% python3 -q
>>> import numpy as np
>>> np.set_printoptions(precision=2, suppress=True, linewidth=100, floatmode="fixed")
>>> def rd(a):
...     return np.round(a, 2) + 0
... 
>>> feats = np.load("run1.npy")
>>> feats
array([[-0.30,  5.53, -0.23,  3.33],
       [ 5.53,  0.38, -2.54, -1.51],
       [-0.23, -2.54, -7.13,  3.80],
       [ 3.33, -1.51,  3.80,  1.05]])
>>> np.linalg.norm(feats, axis=1).argmax()
np.int64(2)
>>> rd(np.linalg.norm(feats, "nuc"))
np.float64(26.0)
>>> rd(np.linalg.norm(feats) ** 2 / np.linalg.norm(feats, 2) ** 2)
np.float64(2.25)
>>> rd(np.linalg.norm(feats[2], 1)), rd(np.linalg.norm(feats[2], np.inf))
(np.float64(13.7), np.float64(7.13))
>>> rd(np.linalg.norm(feats, axis=1))
array([6.47, 6.28, 8.47, 5.38])
>>> Q = feats.astype(float).copy()
>>> for j in range(4):
...     Q[:, j] -= Q[:, :j] @ (Q[:, :j].T @ Q[:, j])
...     Q[:, j] /= np.linalg.norm(Q[:, j])
... 
>>> rd(Q.T @ Q)
array([[1.00, 0.00, 0.00, 0.00],
       [0.00, 1.00, 0.00, 0.00],
       [0.00, 0.00, 1.00, 0.00],
       [0.00, 0.00, 0.00, 1.00]])
>>> proj = np.triu(np.array([[3, 0, -1, 3], [0, 3, 1, -2], [3, 3, 0, 2], [-3, 1, -2, -2]]), 1) + np.eye(4)
>>> A2 = proj @ feats @ np.linalg.inv(proj)
>>> rd(np.poly(A2))
array([   1.00,    6.00,  -72.98, -245.92, 1510.98])
>>> np.linalg.matrix_rank(A2)
np.int64(4)
>>> w1 = np.array([[-2, 1, -3, -2, -3, 0],
...     [-3, 3, -1, -2, 2, 2],
...     [3, 1, 0, -1, 3, -1],
...     [-2, 0, 1, -1, 2, -1]])
>>> coef = np.array([2, -1, -2, 0, 2, 2])
>>> act = np.maximum(feats @ w1 + coef, 0)
>>> (act > 0).astype(int)
array([[0, 1, 0, 0, 1, 1],
       [0, 1, 0, 0, 0, 1],
       [0, 0, 1, 1, 0, 1],
       [1, 1, 0, 0, 1, 0]])
>>> Z = np.array([[9, 9, 0],
...     [-9, 0, 5],
...     [1, 4, -3],
...     [2, -8, 1],
...     [-8, 3, 4],
...     [1, -3, -6]])
>>> (act @ Z).round(6).argmax(axis=1)
array([2, 1, 0, 1])
>>> vec = np.array([-3, 3, 0, -1])
>>> y = feats @ vec
>>> coef, lr = np.zeros(4), 1 / np.linalg.norm(feats, 2) ** 2
>>> for i in range(8):
...     coef -= lr * feats.T @ (feats @ coef - y)
...     if i % 2 == 0: print(i, round(np.linalg.norm(feats @ coef - y), 2))
... 
0 12.55
2 5.23
4 3.23
6 2.07
>>> rd(coef)
array([-2.93,  2.85,  0.15, -0.65])
>>> M = np.loadtxt("out13.csv", delimiter=",")
>>> M
array([[  0.90,  -0.60,  -1.00,   0.40,   0.00,   1.30],
       [  0.40,   0.50,  -1.80,  -0.10,  -0.20,  -0.90],
       [ -1.00,  -2.40,   1.60,   0.90,   1.30,  -0.80],
       [ -1.40,   0.50,  -0.20,   1.60,   1.10,  -1.40],
       [  0.30,  -0.90,  -0.90,   0.20,  -0.20,  -0.20],
       [  1.30,   0.00,  -0.80,  -1.20,   0.60,  -0.80],
       [ -0.40,  -0.50,   1.20,   0.00,   0.40,  -0.70],
       [ -0.60,  -1.00,   1.50,   0.30,   0.80,   1.50],
       [ -0.20,  -0.40,   1.70,   0.40,  -0.30,   0.50],
       [  0.70,   0.10,   1.10,  -1.30,  -2.30,  -0.50],
       [  0.50,  -0.40,   0.20,   1.00,   2.30,  -0.70],
       [  2.40,  -1.80,  -1.60,   0.10,   0.40,  -3.00],
       [ -1.10,   0.20,  -1.00,  -1.00,   0.00,  -0.60],
       [  1.00,  -0.20,  -1.30,   0.60,   0.00,   0.30],
       [  0.80,  -0.60,   0.30,   2.80,   0.80,  -0.40],
       [ -0.90,   0.90,  -0.10,   0.20,   0.40,  -0.30],
       [  1.80,  -0.60,   1.60,   0.60,   0.10,   0.50],
       [ -0.20,   1.00,  -1.20,   0.10,   0.50,  -0.30],
       [  0.10,  -0.20,   0.00,  -0.90,  -0.40,   0.10],
       [ -0.70,   2.00,   1.00,   0.10,   0.00,  -0.40],
       [  1.00,  -1.00,   0.00,   0.20,  -1.00,  -0.70],
       [  0.00,   0.30,   0.40,   1.60,   0.10,  -0.70],
       [ -0.10,   0.50,  -0.70,   1.60,  -0.90,  -0.30],
       [-19.00,   5.00,   1.00,  -6.00,   4.00,   8.00],
       [  1.30,  -0.60,  -0.90,  -1.20,  -1.00,   2.00],
       [ -1.40,   0.80,  -0.60,   1.10,  -1.00,  -1.60],
       [  0.60,  -0.20,  -1.10,  -0.30,   0.20,  -1.30],
       [  1.70,   0.00,   0.40,   0.60,  -1.00,  -0.10]])
>>> # row 23 dominates
>>> vec = np.array([3, -1, -2, -7, -6, -1])
>>> y = M @ vec
>>> rd(np.linalg.pinv(M) @ M)
array([[1.00, 0.00, 0.00, 0.00, 0.00, 0.00],
       [0.00, 1.00, 0.00, 0.00, 0.00, 0.00],
       [0.00, 0.00, 1.00, 0.00, 0.00, 0.00],
       [0.00, 0.00, 0.00, 1.00, 0.00, 0.00],
       [0.00, 0.00, 0.00, 0.00, 1.00, 0.00],
       [0.00, 0.00, 0.00, 0.00, 0.00, 1.00]])
>>> rd(np.linalg.solve(M.T @ M, M.T @ y))
array([ 3.00, -1.00, -2.00, -7.00, -6.00, -1.00])
>>> rd(np.linalg.lstsq(M, y)[0])
array([ 3.00, -1.00, -2.00, -7.00, -6.00, -1.00])
>>> rng = np.random.default_rng(8483)
>>> y = y + 0.1 * rng.normal(size=28)
>>> rd(y)
array([  1.10,   7.15, -16.96, -20.95,   3.51,  11.10,  -4.69, -12.24,  -5.09,  23.18, -18.44,
        12.05,   6.22,   1.34, -21.57,  -6.99,  -2.49,  -2.56,   8.94,  -6.52,   9.53, -12.20,
        -4.77, -54.11,  18.71,  -4.09,   6.33,   6.09])
>>> coef, *_ = np.linalg.lstsq(M, y)
>>> rd(np.linalg.norm(y - M @ coef))
np.float64(0.54)
>>> rd(coef)
array([ 3.00, -1.04, -2.00, -7.01, -5.99, -0.99])
>>> rd(M.T @ (y - M @ coef))
array([0.00, 0.00, 0.00, 0.00, 0.00, 0.00])
